% python3 -q
>>> import numpy as np
>>> np.set_printoptions(suppress=True, linewidth=140)
>>> Y = np.array([[-7, 9, -5], [1, 6, 1], [-5, 3, 3]])
>>> W0 = np.triu(Y, 1)
>>> W0
array([[ 0,  9, -5],
       [ 0,  0,  1],
       [ 0,  0,  0]])
>>> np.linalg.matrix_rank(W0, rtol=0.1)
np.int64(1)
>>> np.linalg.cond(W0) > 100
np.True_
>>> np.argsort(-np.linalg.norm(W0, axis=0).round(6), kind="stable")[:3]
array([1, 2, 0])
>>> np.kron(np.eye(2, dtype=int), W0)
array([[ 0,  9, -5,  0,  0,  0],
       [ 0,  0,  1,  0,  0,  0],
       [ 0,  0,  0,  0,  0,  0],
       [ 0,  0,  0,  0,  9, -5],
       [ 0,  0,  0,  0,  0,  1],
       [ 0,  0,  0,  0,  0,  0]])
>>> print(round(np.linalg.det(W0.T), 2))
0.0
>>> np.poly(W0)
array([1., 0., 0., 0.])
>>> np.round(np.linalg.eigvals(W0).sum().real, 2)
np.float64(0.0)
>>> np.round(np.linalg.det(2 * W0), 2), np.round(np.linalg.det(W0), 2)
(np.float64(0.0), np.float64(0.0))
>>> np.einsum("ii->", W0)
np.int64(0)
>>> np.round(np.linalg.eigvals(W0), 2)
array([0., 0., 0.])
>>> A = np.load("layer8.npy")
>>> A
array([[1, 0, 0, 1],
       [1, 1, 0, 0],
       [0, 1, 1, 0],
       [0, 0, 1, 1]])
>>> proj = np.triu(np.array([[1, 2, 3, 3], [-5, -5, -1, -2], [2, 4, 4, -1], [-5, -5, -1, 1]]), 1) + np.eye(4)
>>> Y = proj @ A @ np.linalg.inv(proj)
>>> np.round(np.poly(Y), 2) + 0
array([ 1., -4.,  6., -4.,  0.])
>>> Y
array([[  3.,  -1.,  -4., -11.],
       [  1.,  -2.,  -8., -17.],
       [  0.,   1.,   1.,   2.],
       [  0.,   0.,   1.,   2.]])
>>> print(proj @ A - A @ proj)
[[ 2.  3.  3.  0.]
 [ 0. -3. -5. -3.]
 [ 0.  0.  0.  2.]
 [ 0.  0.  0.  1.]]
>>> try:
...     np.linalg.inv(A)
... except np.linalg.LinAlgError as e:
...     print(repr(e))
... 
LinAlgError('Singular matrix')
>>> np.unique(A.round(6), axis=0).shape
(4, 4)
>>> np.abs(np.diag(np.linalg.qr(A)[1])) > 1e-9
array([ True,  True,  True, False])
>>> feats = np.load("sample1.npy")
>>> feats
array([[ 3.13,  3.1 , -0.85],
       [ 1.17,  0.07,  2.59],
       [ 2.3 ,  2.47, -0.97],
       [ 0.74,  2.82,  2.11],
       [ 0.91, -0.04,  1.13],
       [-0.27,  4.19,  0.33],
       [ 2.28,  0.47,  3.37],
       [ 1.78,  2.27,  0.99],
       [ 2.33,  2.33, -0.74],
       [ 1.85,  2.36, -0.7 ],
       [ 4.02, -2.33,  2.91],
       [ 2.42,  2.82,  0.48],
       [ 1.84,  1.27,  0.  ]])
>>> Xc = (feats - feats.mean(axis=0)) / feats.std(axis=0)
>>> np.argwhere(np.abs(Xc) > 2)
array([[ 5,  0],
       [10,  0],
       [10,  1]])
>>> coef = np.linalg.lstsq(np.delete(Xc, 1, axis=1), Xc[:, 1])[0]
>>> np.round(1 - np.var(Xc[:, 1] - np.delete(Xc, 1, axis=1) @ coef), 2)
np.float64(0.62)
>>> np.abs(coef).argmax()
np.int64(1)
>>> proj = feats @ np.linalg.solve(feats.T @ feats, feats.T)
>>> print(np.round(np.linalg.eigvalsh(proj), 2) + 0)
[0. 0. 0. 0. 0. 0. 0. 0. 0. 0. 1. 1. 1.]
>>> np.allclose(proj @ proj, proj)
True
>>> np.round(np.diag(proj), 2)
array([0.29, 0.19, 0.19, 0.33, 0.04, 0.4 , 0.32, 0.1 , 0.17, 0.13, 0.62, 0.14, 0.07])
>>> np.linalg.matrix_rank(np.eye(13) - proj)
np.int64(10)
>>> K = np.load("a.npy")
>>> K
array([[1, 0, 0, 0],
       [3, 1, 0, 0],
       [8, 3, 1, 0],
       [6, 8, 5, 1]])
>>> x0 = np.array([2, 2, 3, 2])
>>> y = K @ x0
>>> y
array([ 2,  8, 25, 45])
>>> np.round(np.linalg.solve(K.T, K[0]), 2)
array([1., 0., 0., 0.])
>>> np.round(np.linalg.solve(K, 4 * y), 2)
array([ 8.,  8., 12.,  8.])
>>> np.round(np.linalg.solve(K, y), 2)
array([2., 2., 3., 2.])
>>> print(np.round(np.linalg.solve(K, y + K[:, 0]), 2))
[3. 2. 3. 2.]
>>> mat = np.load("m.npy")
>>> print(mat)
[[ 2  3 -3]
 [ 3  2  3]
 [-3  3  2]]
>>> vals, vecs = np.linalg.eig(mat)
>>> np.round(np.sort(np.linalg.eigvals(mat @ mat)), 2)
array([16., 25., 25.])
>>> print(np.round(np.sort(np.linalg.eigvals(np.linalg.inv(mat))), 2))
[-0.25  0.2   0.2 ]
>>> vals, vecs = np.linalg.eigh(mat)
>>> print((vals > 1e-8).sum(), (vals < -1e-8).sum())
2 1
>>> np.round(vals.sum(), 2), np.trace(mat)
(np.float64(6.0), np.int64(6))
>>> np.round(np.linalg.eigvalsh(mat @ mat), 2)
array([16., 25., 25.])
>>> vals.round(2)
array([-4.,  5.,  5.])
>>> np.round(vecs.T @ mat @ vecs, 2) + 0
array([[-4.,  0.,  0.],
       [ 0.,  5.,  0.],
       [ 0.,  0.,  5.]])
>>> x0 = np.array([0, 2, 9])
>>> y = mat @ x0
>>> coef, lr = np.zeros(3), 1 / np.linalg.norm(mat, 2) ** 2
>>> for i in range(60):
...     coef -= lr * mat.T @ (mat @ coef - y)
...     if i % 10 == 0: print(i, round(np.linalg.norm(mat @ coef - y), 2))
... 
0 5.82
10 0.0
20 0.0
30 0.0
40 0.0
50 0.0
>>> coef.round(2) + 0
array([0., 2., 9.])
>>> print(round(np.linalg.cond(mat), 2))
1.25
>>> M = np.load("run13.npy")
>>> print(M)
[[ 0 -1 -4]
 [ 1  0  4]
 [ 4 -4  0]]
>>> proj = np.triu(np.array([[2, 1, 2], [1, 2, 0], [0, 1, 0]]), 1) + np.eye(3)
>>> Y = proj @ M @ np.linalg.inv(proj)
>>> proj @ M - M @ proj
array([[ 9., -8.,  4.],
       [ 0., -1., -2.],
       [ 0., -4., -8.]])
>>> np.linalg.matrix_rank(Y)
np.int64(2)
>>> print(np.trace(Y), np.trace(M))
0.0 0
>>> m1 = np.load("case3.npy")
>>> m1
array([[-1, -1,  0, -2],
       [ 1, -2,  0, -3],
       [ 1,  0, -3,  3],
       [ 3,  0, -3,  2]])
>>> m1 @ m1
array([[ -6,   3,   6,   1],
       [-12,   3,   9,  -2],
       [  5,  -1,   0,  -5],
       [  0,  -3,   3, -11]])
>>> np.linalg.matrix_power(m1, 4)
array([[ 30, -18,  -6, -53],
       [ 81, -30, -51, -41],
       [-18,  27,   6,  62],
       [ 51,  21, -60, 112]])
>>> proj = np.triu(np.array([[-1, -2, 1, 0], [-1, 0, 0, 0], [-1, 1, 1, -1], [2, 0, 1, 1]]), 1) + np.eye(4)
>>> Y = proj @ m1 @ np.linalg.inv(proj)
>>> round(np.linalg.det(Y), 2)
np.float64(15.0)
>>> proj @ m1 - m1 @ proj
array([[-1.,  2., -2.,  9.],
       [ 0.,  2., -1.,  0.],
       [-3.,  2.,  2., -5.],
       [ 0.,  6., -3., -3.]])
>>> Y
array([[-2., -1., -1.,  6.],
       [ 1.,  0., -1., -4.],
       [-2., -4.,  2.,  3.],
       [ 3.,  6., -6., -4.]])
>>> print(np.round(np.poly(Y), 2))
[ 1.  4. 15. 27. 15.]
